>>> import numpy as np
>>> from numpy import linalg as LA
>>> np.set_printoptions(precision=3, suppress=True, linewidth=140)
>>> tidy = lambda a: np.round(a, 3) + 0
>>> J = np.load("run4.npy")
>>> J
array([[ 5,  5,  5,  5,  5],
       [ 5, 10, 10, 10, 10],
       [ 5, 10, 15, 15, 15],
       [ 5, 10, 15, 20, 20],
       [ 5, 10, 15, 20, 25]])
>>> f = np.array([1, 1, 0, 2, 1])
>>> A2 = J + np.outer(f, np.eye(5)[4])
>>> A2
array([[ 5.,  5.,  5.,  5.,  6.],
       [ 5., 10., 10., 10., 11.],
       [ 5., 10., 15., 15., 15.],
       [ 5., 10., 15., 20., 22.],
       [ 5., 10., 15., 20., 26.]])
>>> LA.matrix_rank(A2 - J)
np.int64(1)
>>> LA.matrix_rank(LA.inv(A2) - LA.inv(J), tol=1e-8)
np.int64(1)
>>> O, vecs = LA.qr(J[:, :3])[0], LA.qr(J[:, 3:])[0]
>>> sv = LA.svd(O.T @ vecs, compute_uv=False)
>>> (sv > 0.9).sum()
np.int64(1)
>>> tidy(np.degrees(np.arccos(sv.clip(0, 1))))
array([ 6.229, 76.284])
>>> tidy(LA.norm(O @ O.T - vecs @ vecs.T, 2))
np.float64(1.0)
>>> feats = np.loadtxt("arr.csv", delimiter=",")
>>> tidy(feats)
array([[ 3.132, -3.395,  5.782, -6.416, -2.016],
       [-7.263,  2.134, -3.688,  3.871, -3.757],
       [ 2.11 ,  2.774, -4.678,  5.387,  6.079],
       [ 4.732, -3.23 ,  5.52 , -6.052, -0.256],
       [ 2.471,  2.674, -4.504,  5.205,  6.274],
       [-3.524, -2.332,  3.914, -4.581, -6.771],
       [ 3.655,  2.284, -3.831,  4.493,  6.824],
       [ 7.694, -1.137,  2.004, -1.945,  5.631],
       [-3.145, -2.464,  4.141, -4.823, -6.605],
       [ 7.682, -0.958,  1.701, -1.603,  5.882],
       [ 1.094, -3.339,  5.666, -6.371, -3.867],
       [ 5.798,  1.252, -2.062,  2.58 ,  7.342],
       [ 7.606, -1.609,  2.802, -2.853,  4.854],
       [-7.247,  2.15 , -3.716,  3.903, -3.718],
       [-0.204,  3.238, -5.488,  6.206,  4.565],
       [ 3.257, -3.389,  5.774, -6.402, -1.89 ],
       [-7.422,  0.252, -0.503,  0.256, -6.673],
       [ 1.742, -3.384,  5.749, -6.438, -3.318],
       [-7.447,  1.908, -3.307,  3.432, -4.264],
       [-7.567,  1.701, -2.958,  3.031, -4.681],
       [ 0.173, -3.234,  5.48 , -6.199, -4.588],
       [ 1.32 , -3.357,  5.7  , -6.4  , -3.68 ],
       [ 6.624, -2.612,  4.493, -4.809,  2.448],
       [ 1.528,  2.92 , -4.93 ,  5.648,  5.74 ],
       [ 4.992, -3.18 ,  5.438, -5.948,  0.064],
       [ 7.152, -2.241,  3.869, -4.081,  3.494],
       [ 5.187,  1.603, -2.663,  3.234,  7.278],
       [ 5.216,  1.588, -2.637,  3.206,  7.283],
       [ 1.251,  2.982, -5.038,  5.758,  5.568],
       [ 7.589, -0.593,  1.081, -0.905,  6.33 ]])
>>> Xc = feats - feats.mean(axis=0)
>>> Uu, sv, Vh = LA.svd(Xc, full_matrices=False)
>>> np.abs(Vh[0]).argmax()
np.int64(3)
>>> np.searchsorted(np.cumsum(sv ** 2) / (sv ** 2).sum(), 0.9) + 1
np.int64(2)
>>> tidy(sv ** 2 / (sv ** 2).sum())
array([0.566, 0.434, 0.   , 0.   , 0.   ])
>>> tidy(sv)
array([40.264, 35.259,  0.   ,  0.   ,  0.   ])
>>> Uu, sv, Vh = LA.svd(feats)
>>> tidy(sv)
array([40.345, 37.045,  0.   ,  0.   ,  0.   ])
>>> np.argmax(sv[:-1] / (sv[1:] + 1e-6)) + 1
np.int64(2)
>>> A2 = Uu[:, :2] @ np.diag(sv[:2]) @ Vh[:2]
>>> tidy(np.abs(feats - A2).max())
np.float64(0.0)
>>> tidy(LA.norm(feats - A2, 2)), tidy(sv[2])
(np.float64(0.0), np.float64(0.0))
>>> tidy(LA.norm(feats - A2) / LA.norm(feats))
np.float64(0.0)
>>> mat = -1 * np.eye(4) + np.eye(4, k=1)
>>> mat
array([[-1.,  1.,  0.,  0.],
       [ 0., -1.,  1.,  0.],
       [ 0.,  0., -1.,  1.],
       [ 0.,  0.,  0., -1.]])
>>> tidy(LA.det(mat))
np.float64(1.0)
>>> tidy(np.abs(LA.eigvals(mat)).max())
np.float64(1.0)
>>> np.allclose(mat, mat.T)
False
>>> tidy(LA.matrix_power(mat, 2))
array([[ 1., -2.,  1.,  0.],
       [ 0.,  1., -2.,  1.],
       [ 0.,  0.,  1., -2.],
       [ 0.,  0.,  0.,  1.]])
>>> (mat + mat.T) / 2
array([[-1. ,  0.5,  0. ,  0. ],
       [ 0.5, -1. ,  0.5,  0. ],
       [ 0. ,  0.5, -1. ,  0.5],
       [ 0. ,  0. ,  0.5, -1. ]])
>>> f = np.array([0, 0, 2, 0])
>>> A2 = mat + np.outer(f, np.eye(4)[1])
>>> LA.matrix_rank(LA.inv(A2) - LA.inv(mat), tol=1e-8)
np.int64(1)
>>> A2
array([[-1.,  1.,  0.,  0.],
       [ 0., -1.,  1.,  0.],
       [ 0.,  2., -1.,  1.],
       [ 0.,  0.,  0., -1.]])
>>> tidy(LA.det(2 * mat)), tidy(LA.det(mat))
(np.float64(16.0), np.float64(1.0))
>>> np.einsum("ii->", mat)
np.float64(-4.0)
>>> tidy(LA.det(mat[::-1]))
np.float64(1.0)
>>> np.einsum("ij,ji->", mat, mat)
np.float64(4.0)
>>> np.poly(mat)
array([1., 4., 6., 4., 1.])
>>> rng = np.random.default_rng(167)
>>> A2 = mat + rng.integers(-2, 3, (4, 3)) @ rng.integers(-2, 3, (3, 4))
>>> A2
array([[-3., -2.,  5.,  4.],
       [ 4.,  2., -4.,  0.],
       [ 1., -6.,  1.,  5.],
       [ 5.,  2., -6., -1.]])
>>> np.abs(A2 - mat).sum(axis=1)
array([14., 12., 13., 13.])
>>> A2 - mat
array([[-2., -3.,  5.,  4.],
       [ 4.,  3., -5.,  0.],
       [ 1., -6.,  2.,  4.],
       [ 5.,  2., -6.,  0.]])
>>> A2 = np.array([[5, 0, 2, 1], [5, 1, 4, 4], [1, 0, 3, 4], [5, 5, 2, 0]])
>>> K = np.triu(A2)
>>> K
array([[5, 0, 2, 1],
       [0, 1, 4, 4],
       [0, 0, 3, 4],
       [0, 0, 0, 0]])
>>> x = np.array([0, -3, 2, 1])
>>> np.sign((K @ x).round(6))
array([1, 1, 1, 0])
>>> (K * x).sum(axis=1)
array([ 5,  9, 10,  0])
>>> K @ np.eye(4)[0]
array([5., 0., 0., 0.])
>>> (K @ x).argmax()
np.int64(2)
>>> LA.norm(K @ x) <= LA.norm(K, 2) * LA.norm(x) + 1e-9
np.True_
>>> Uu, sv, Vh = LA.svd(K, full_matrices=False)
>>> np.abs(Uu[:, 0]).round(6).argmax()
np.int64(1)
>>> tidy(np.abs(Vh[0]))
array([0.258, 0.086, 0.669, 0.692])
>>> np.allclose(Uu * sv @ Vh, K)
True
>>> tidy(Uu.T @ Uu)
array([[1., 0., 0., 0.],
       [0., 1., 0., 0.],
       [0., 0., 1., 0.],
       [0., 0., 0., 1.]])
>>> tidy(Vh @ Vh.T)
array([[1., 0., 0., 0.],
       [0., 1., 0., 0.],
       [0., 0., 1., 0.],
       [0., 0., 0., 1.]])
>>> tidy(np.cumsum(sv ** 2) / np.sum(sv ** 2))
array([0.732, 0.992, 1.   , 1.   ])
>>> tidy(sv)
array([8.024, 4.786, 0.844, 0.   ])
>>> tidy(sv / sv[0])
array([1.   , 0.597, 0.105, 0.   ])
>>> tidy(np.sqrt((sv ** 2).sum())), tidy(LA.norm(K))
(np.float64(9.381), np.float64(9.381))
>>> tidy(np.sort(LA.eigvals(K)))
array([0., 1., 3., 5.])
>>> LA.matrix_power(K - np.diag(np.diag(K)), 4)
array([[0, 0, 0, 0],
       [0, 0, 0, 0],
       [0, 0, 0, 0],
       [0, 0, 0, 0]])
>>> def softmax(z):
...     e = np.exp(z - z.max(axis=-1, keepdims=True))
...     return e / e.sum(axis=-1, keepdims=True)
... 
>>> softmax(K[3])
array([0.25, 0.25, 0.25, 0.25])
>>> softmax(10 * K[3])
array([0.25, 0.25, 0.25, 0.25])
>>> tidy(softmax(K).sum(axis=1))
array([1., 1., 1., 1.])
>>> att = K @ K.T / np.sqrt(4)
>>> softmax(att)[3] @ K
array([1.25, 0.25, 2.25, 2.25])
>>> tidy(softmax(att))
array([[1.   , 0.   , 0.   , 0.   ],
       [0.   , 0.924, 0.076, 0.   ],
       [0.   , 0.817, 0.182, 0.   ],
       [0.25 , 0.25 , 0.25 , 0.25 ]])
>>> f = np.array([2, 1, 2])
>>> np.polyval(f, K[1])
array([ 2,  5, 38, 38])
>>> np.convolve(K[1], f)
array([ 0,  2,  9, 14, 12,  8])
>>> X = np.loadtxt("sample14.csv", delimiter=",")
>>> X
array([[3.05, 6.  , 7.  , 6.  , 9.  , 9.  ],
       [1.  , 5.05, 9.  , 4.  , 7.  , 7.  ],
       [0.  , 8.  , 6.05, 9.  , 1.  , 4.  ],
       [5.  , 2.  , 9.  , 6.05, 1.  , 5.  ],
       [1.  , 3.  , 8.  , 9.  , 3.05, 4.  ],
       [3.  , 6.  , 7.  , 6.  , 9.  , 9.05]])
>>> W1 = np.array([[3, 1, 1, 3],
...     [0, 1, 0, 2],
...     [2, 0, 3, 1],
...     [2, 3, 3, 2],
...     [2, 2, 3, 2],
...     [2, 2, 2, 2]])
>>> coef = np.array([-3, 3, 5, 4])
>>> act = np.maximum(X @ W1 + coef, 0)
>>> LA.matrix_rank(act)
np.int64(4)
>>> (act > 0).astype(int)
array([[1, 1, 1, 1],
       [1, 1, 1, 1],
       [1, 1, 1, 1],
       [1, 1, 1, 1],
       [1, 1, 1, 1],
       [1, 1, 1, 1]])
>>> (act > 0).mean(axis=0)
array([1., 1., 1., 1.])
>>> W2 = np.array([[3, -3], [2, 3], [-2, -3], [0, -2]])
>>> W1 @ W2
array([[  9, -15],
       [  2,  -1],
       [  0, -17],
       [  6, -10],
       [  4, -13],
       [  6, -10]])
>>> (act @ W2).round(6).argmax(axis=1)
array([0, 0, 0, 0, 0, 0])
